% ipython --no-banner

In [1]: import numpy as np

In [2]: np.set_printoptions(precision=2, suppress=True, linewidth=160)

In [3]: m1 = np.load("arr.npy")

In [4]: m1
Out[4]: 
array([[ 0,  0,  1,  4],
       [ 0,  0,  4, -2],
       [-1, -4,  0, -2],
       [-4,  2,  2,  0]])

In [5]: t3 = np.stack([m1, 5 * m1, m1[::-1]])

In [6]: np.linalg.matrix_rank(t3)
Out[6]: array([4, 4, 4])

In [7]: np.linalg.norm(t3, axis=(1, 2))
Out[7]: array([ 9.06, 45.28,  9.06])

In [8]: t3.shape
Out[8]: (3, 4, 4)

In [9]: vec = np.array([-1, -2, 0, 1])

In [10]: target = m1 @ vec

In [11]: target
Out[11]: array([ 4, -2,  7,  0])

In [12]: np.linalg.solve(m1.T, m1[0])
Out[12]: array([ 1.,  0., -0., -0.])

In [13]: np.linalg.solve(m1, m1[:, 3])
Out[13]: array([-0., -0.,  0.,  1.])

In [14]: np.unravel_index(np.abs(m1).argmax(), m1.shape)
Out[14]: (np.int64(0), np.int64(3))

In [15]: np.linalg.svd(m1, compute_uv=False)
Out[15]: array([5.51, 5.51, 3.27, 3.27])

In [16]: m1[4]
Traceback (most recent call last):
  Cell In[16], line 1
    m1[4]
IndexError: index 4 is out of bounds for axis 0 with size 4


In [17]: m1.mean(axis=0)
Out[17]: array([-1.25, -0.5 ,  1.75,  0.  ])

In [18]: m1.sum(axis=0)
Out[18]: array([-5, -2,  7,  0])

In [19]: np.count_nonzero(m1)
Out[19]: np.int64(10)

In [20]: rng = np.random.default_rng(9600)

In [21]: B = m1 + rng.integers(-2, 3, (4, 2)) @ rng.integers(-2, 3, (2, 4))

In [22]: B
Out[22]: 
array([[ 2, -1,  3,  3],
       [ 2,  0,  6, -6],
       [ 0, -4,  1, -4],
       [-1,  0,  5,  0]])

In [23]: np.linalg.matrix_rank(B - m1, tol=1e-8)
Out[23]: np.int64(2)

In [24]: B - m1
Out[24]: 
array([[ 2, -1,  2, -1],
       [ 2,  0,  2, -4],
       [ 1,  0,  1, -2],
       [ 3, -2,  3,  0]])

In [25]: K = np.load("case18.npy")

In [26]: K
Out[26]: 
array([[0, 0, 1, 1, 0, 1, 1],
       [0, 0, 0, 0, 1, 0, 0],
       [1, 0, 0, 1, 0, 1, 1],
       [1, 0, 1, 0, 0, 1, 0],
       [0, 1, 0, 0, 0, 0, 0],
       [1, 0, 1, 1, 0, 0, 1],
       [1, 0, 1, 0, 0, 1, 0]])

In [27]: # rows 3 and 6 are equal

In [28]: np.abs(np.diag(np.linalg.qr(K)[1])) > 1e-9
Out[28]: array([ True,  True,  True,  True,  True,  True, False])

In [29]: np.round(K @ np.linalg.pinv(K) @ K, 2) + 0
Out[29]: 
array([[0., 0., 1., 1., 0., 1., 1.],
       [0., 0., 0., 0., 1., 0., 0.],
       [1., 0., 0., 1., 0., 1., 1.],
       [1., 0., 1., 0., 0., 1., 0.],
       [0., 1., 0., 0., 0., 0., 0.],
       [1., 0., 1., 1., 0., 0., 1.],
       [1., 0., 1., 0., 0., 1., 0.]])

In [30]: np.unique(K.round(6), axis=0).shape
Out[30]: (6, 7)
